$ python3 -q
>>> import numpy as np
>>> import numpy.linalg as la
>>> np.set_printoptions(suppress=True, linewidth=160)
>>> K = np.loadtxt("arr.csv", delimiter=",")
>>> print(K)
[[-11.813   6.795   1.678  -3.539  -3.794   0.423   0.087  -1.241  -2.471   3.783 -11.363  -5.77 ]
 [ -8.641   7.165   0.483   6.809   0.552   2.686   7.837  -6.3     4.629  -2.793   5.074  -7.987]
 [  2.823  -4.686  -7.503  -6.904   4.025   5.757   6.899  -6.826  -6.021  -0.74    9.212  -0.96 ]
 [ 11.341  -5.32  -10.221   1.283  -1.03   -6.271   0.72   -7.992   0.116  -0.176  -5.667   0.138]
 [ -5.497   5.097   8.641   3.688   3.369   0.478   5.499  -1.82    5.315  12.221  -1.534   5.52 ]
 [ -1.823  -6.33    0.333   0.665   2.042   7.235  -0.825  -2.32    9.993 -11.322  -4.365  -6.811]
 [ -2.892   2.362   4.899   4.079 -11.038  -4.113  10.926  -0.644   0.692   1.768   4.379   8.005]
 [  2.746   7.166  -1.475 -10.176  -0.733  -3.352  -4.504  -0.598   9.585 -10.347  -0.775   1.845]
 [  3.838   2.433   7.914   5.142   2.355   6.765   8.889  -0.254   0.06   10.759  -5.992   2.871]
 [ -0.223   6.125   1.942  -0.539 -10.187  -9.335  -4.494  -1.359  -5.832   1.517   4.53    9.412]
 [-11.149  -4.954  -3.798   4.019  -4.186  -7.745   3.446   2.928   6.188  -0.383  -2.97   -8.682]
 [  6.991  -6.768   0.671   0.347  -4.45    3.45    3.815 -12.619  -7.136  -4.295   0.263   5.46 ]
 [ -6.317   1.679  -7.756  -4.792  -8.577  -0.61   -5.239   1.262  -5.798   4.243 -10.796  -1.729]
 [ -2.819  -7.232  -3.111   7.332  -4.423 -10.232  -6.849  -3.005  -2.089  -7.405  -5.208  -3.132]
 [ -6.513  -0.015   0.447   8.119  -4.005 -13.634  -2.463   4.039  -0.326  -4.254   1.635   6.803]
 [ 11.351   1.019 -10.139   4.387   5.118  -2.492   3.404  -1.484   2.54    4.103   0.798  -8.83 ]
 [-12.843  -4.809   3.59    2.649   4.4     0.533   6.641  -4.989   0.057  -1.697  -5.663  -8.273]
 [ -7.816  -9.875  -2.88   -5.61   -1.688  -8.134  -4.623  -0.233  -6.326   3.055  -7.323   2.863]
 [ -4.96   -1.994  -2.953   6.939   1.519   3.795   0.97    6.579  -9.426  -9.988   1.529   7.916]
 [ -1.751 -12.104  -1.325   1.583   0.937   5.309  -4.696  -1.877   1.395  -8.479  -9.996   4.214]
 [  2.746  -5.196   1.013   1.719  -5.027  -2.992   8.148 -13.129  -2.782   5.805   6.649   1.687]
 [-12.717   6.309   0.569   3.917   8.383   1.083  -4.269  -8.058  -4.452   0.321  -2.476  -1.464]
 [  9.34   -3.906  -0.432  -3.096   0.535   3.24   -8.503   4.536  -3.962   2.898  -5.146 -11.553]
 [  7.554   1.313  -4.7    -0.662   6.271  11.997  -7.704   3.182   1.941   2.43    4.628   5.904]
 [ -4.339  -5.2     4.142  -4.215   4.01   -7.202   3.473   6.352   5.265  -4.686  -3.059  11.825]
 [ -0.936  -4.271 -13.325   0.758   7.988  -6.619  -5.34   -2.819   0.384  -5.827   2.756  -4.121]
 [ -8.936  -2.738   1.707  -0.15    5.703  -5.302  -4.307   4.47    4.825  10.859  -0.763  -8.293]
 [ -0.095   2.042  -1.797   1.532 -12.588   0.4    -5.378  10.264   1.583  -2.883   8.624   3.486]
 [ -4.085   6.887  -0.989   0.695   1.252   1.55  -12.022   4.054  -7.668  -3.143   9.878  -1.795]]
>>> Y = np.c_[K[:, :7] @ np.array([[4, 2, 4, 4, -5, 3, -3],
...     [8, 3, 9, 0, 6, 7, 0],
...     [7, 2, 1, 2, 1, 0, -7],
...     [-5, 0, 8, -1, -6, 9, 6],
...     [-1, -5, 8, -1, -7, -1, -2],
...     [-3, 6, 2, 4, -5, 9, 6],
...     [-6, 9, 4, -1, 9, 2, -6]]), np.array([0, -2, -2, 1, 1, 3, 3, -2, 0, -1, 0, -1, 2, 3, 0, -2, 2, -1, -1, -3, -2, 3, 3, 1, 1, 2, -3, -3, 2])]
>>> print(Y.round(3))
[[  38.552   22.406  -41.889  -34.958  147.973  -11.95    12.063    0.   ]
 [ -63.54    89.068  126.012  -38.052   99.063  124.809   31.386   -2.   ]
 [-106.887   53.09   -22.307   15.294   -3.179  -24.883  -12.274   -2.   ]
 [ -59.635  -39.716  -20.375   -1.135  -61.499  -45.639    5.336    1.   ]
 [  23.038   57.093  111.934  -15.35    68.098   64.311  -58.732    1.   ]
 [ -77.723    3.805  -31.103   20.432  -90.416   17.629   51.404    3.   ]
 [ -20.953  139.946   -5.605  -22.189  205.222   40.442  -69.301    3.   ]
 [ 146.68   -32.943  -37.989   10.039   70.202  -71.627  -50.591   -2.   ]
 [ -11.48   139.619  154.225   41.854    2.161  151.131  -53.514    0.   ]
 [ 129.553  -23.708  -66.279  -19.128  120.579  -45.461  -24.831   -1.   ]
 [-124.164  -39.282  -96.022  -86.451   97.15   -90.581   25.373    0.   ]
 [ -52.008   72.305  -42.941   43.394  -28.739   19.85   -16.878   -1.   ]
 [  -0.327  -31.035 -147.041  -24.612   78.593  -57.717   89.419    2.   ]
 [ -51.356 -134.474 -104.063  -54.486  -55.92   -94.456   62.774    3.   ]
 [  -3.953  -96.123  -29.948  -81.345   58.246  -70.2      6.108    0.   ]
 [ -57.418   -4.425  129.108    2.249  -79.832   59.931   17.63    -2.   ]
 [-123.804    8.034   -7.041  -55.75    49.361  -34.672  -16.155    2.   ]
 [ -48.546 -132.988 -216.163  -57.639   21.489 -223.827   -7.742   -1.   ]
 [-109.882    2.097   38.395  -19.994  -52.629   68.189   91.097   -1.   ]
 [-109.714  -57.559 -105.271   13.758 -150.06   -38.282   82.182   -3.   ]
 [ -66.973   72.445  -34.623   -3.798   69.274  -18.268  -61.801   -2.   ]
 [  -2.016  -79.207   89.972  -53.429  -24.011   34.091   73.016    3.   ]
 [  59.331  -53.664  -46.246   60.52  -148.464  -15.567   25.816    3.   ]
 [  15.092  -19.062   75.383   70.899 -203.838  112.189  111.93     1.   ]
 [ -12.129  -47.999  -62.166  -41.148   59.124 -149.234 -113.337    1.   ]
 [ -91.068 -169.049  -20.138  -60.276 -109.7   -104.122   76.981    2.   ]
 [  -8.904 -121.762  -42.087  -54.784  -21.315 -109.359   -3.417   -3.   ]
 [  39.373   19.28   -92.959   14.06    39.452   33.229   81.9     -3.   ]
 [  94.588  -94.645   15.242   -2.043  -68.124   30.863  102.276    2.   ]]
>>> print(np.round(la.norm(Y - K @ la.lstsq(K, Y)[0], axis=0), 3) + 0)
[0.    0.    0.    0.    0.    0.    0.    9.687]
>>> print(np.round(la.lstsq(K, Y[:, 0])[0], 3) + 0)
[ 4.  8.  7. -5. -1. -3. -6.  0.  0.  0.  0.  0.]
